$ python3 -q
>>> import numpy as np
>>> np.set_printoptions(suppress=True, linewidth=140)
>>> J = np.load("data.npy")
>>> J.round(2)
array([[ 2.91, 10.4 ,  0.33,  2.86,  2.86,  5.44],
       [-0.27,  4.47, -1.74,  0.02, -0.96,  2.68],
       [ 1.55,  8.23, -0.28,  1.89,  1.97,  4.04],
       [ 5.91, 15.88,  2.28,  5.84,  6.82,  7.41],
       [ 2.25, 13.39, -0.51,  1.35,  4.91,  6.29],
       [-1.75,  0.84, -2.03, -1.75, -4.28,  2.97],
       [ 1.42,  5.45, -2.4 ,  0.34, -2.88,  4.77],
       [ 1.1 , 11.95, -3.18, -0.85,  2.48,  5.71],
       [ 0.96,  2.87, -3.61,  0.14, -4.85,  3.03],
       [-2.48, 11.38, -4.44, -4.73,  3.23,  5.07],
       [ 4.26, 12.92, -2.23,  2.41,  2.02,  6.47],
       [-0.57,  7.42, -1.18, -1.02,  1.04,  4.71],
       [ 0.99,  1.72,  0.85,  3.59, -0.88,  0.65],
       [ 5.4 ,  9.81,  3.3 ,  6.21,  2.31,  6.69],
       [ 5.08, 18.39,  3.39,  5.04,  9.79,  8.47],
       [ 0.43, 13.07, -2.25, -0.14,  6.01,  3.88],
       [ 2.78, 10.77,  2.32,  3.14,  3.93,  6.59],
       [ 4.89,  8.57,  2.05,  5.98,  1.75,  4.87],
       [ 1.35,  8.12, -0.92,  0.97,  0.88,  4.84],
       [ 7.85, 10.54,  5.87,  9.73,  3.42,  7.13],
       [ 2.18, 12.21,  2.61,  2.3 ,  5.31,  7.37],
       [ 3.02, 11.19,  1.23,  2.68,  3.18,  6.91],
       [ 0.55,  6.16,  2.1 ,  2.47,  2.77,  3.25],
       [-0.06,  6.28, -1.4 ,  0.13,  0.61,  3.21],
       [ 2.82,  8.31,  1.26,  3.91,  2.54,  4.07],
       [ 1.24, 11.85, -0.28,  0.91,  4.74,  5.37],
       [ 6.42, 16.53,  5.75,  7.67,  9.19,  8.25],
       [ 0.68,  6.98, -2.7 , -0.79, -1.57,  5.24],
       [ 4.69, 16.73,  2.09,  4.75,  8.47,  6.98],
       [-0.13,  8.21, -3.68, -1.69, -0.06,  4.44]])
>>> D = np.linalg.norm(J[:, None] - J[None], axis=-1)
>>> D.mean(axis=1).argmax()
np.int64(26)
>>> print(D.shape)
(30, 30)
>>> np.unravel_index(D.round(6).argmax(), D.shape)
(np.int64(5), np.int64(26))
>>> rank = np.linalg.matrix_rank(J)
>>> rank
np.int64(5)
>>> ns = np.linalg.svd(J)[2][rank:].T
>>> np.round(ns[:, 0] / ns[np.abs(ns[:, 0]).round(6).argmax(), 0], 2)
array([ 0.33,  0.83,  1.  , -0.75, -0.83, -1.  ])
>>> [int(np.linalg.matrix_rank(np.delete(J, i, axis=0))) for i in range(30)]
[5, 5, 5, 5, 5, 5, 5, 5, 5, 5, 5, 5, 5, 5, 5, 5, 5, 5, 5, 5, 5, 5, 5, 5, 5, 5, 5, 5, 5, 5]
>>> np.allclose(J @ ns, 0)
True
>>> [int(np.linalg.matrix_rank(J[:, :j + 1])) for j in range(6)]
[1, 2, 3, 4, 5, 5]
>>> np.linalg.matrix_rank(J.T @ J), np.linalg.matrix_rank(J @ J.T)
(np.int64(5), np.int64(5))
>>> np.round(ns @ ns.T, 2)
array([[ 0.03,  0.07,  0.08, -0.06, -0.07, -0.08],
       [ 0.07,  0.17,  0.21, -0.15, -0.17, -0.21],
       [ 0.08,  0.21,  0.25, -0.18, -0.21, -0.25],
       [-0.06, -0.15, -0.18,  0.14,  0.15,  0.18],
       [-0.07, -0.17, -0.21,  0.15,  0.17,  0.21],
       [-0.08, -0.21, -0.25,  0.18,  0.21,  0.25]])
>>> np.argsort(-np.linalg.norm(J, axis=0).round(6), kind="stable")[:3]
array([1, 5, 4])
>>> np.linalg.cond(J) > 100
np.True_
>>> np.linalg.matrix_rank(J, rtol=0.1)
np.int64(3)
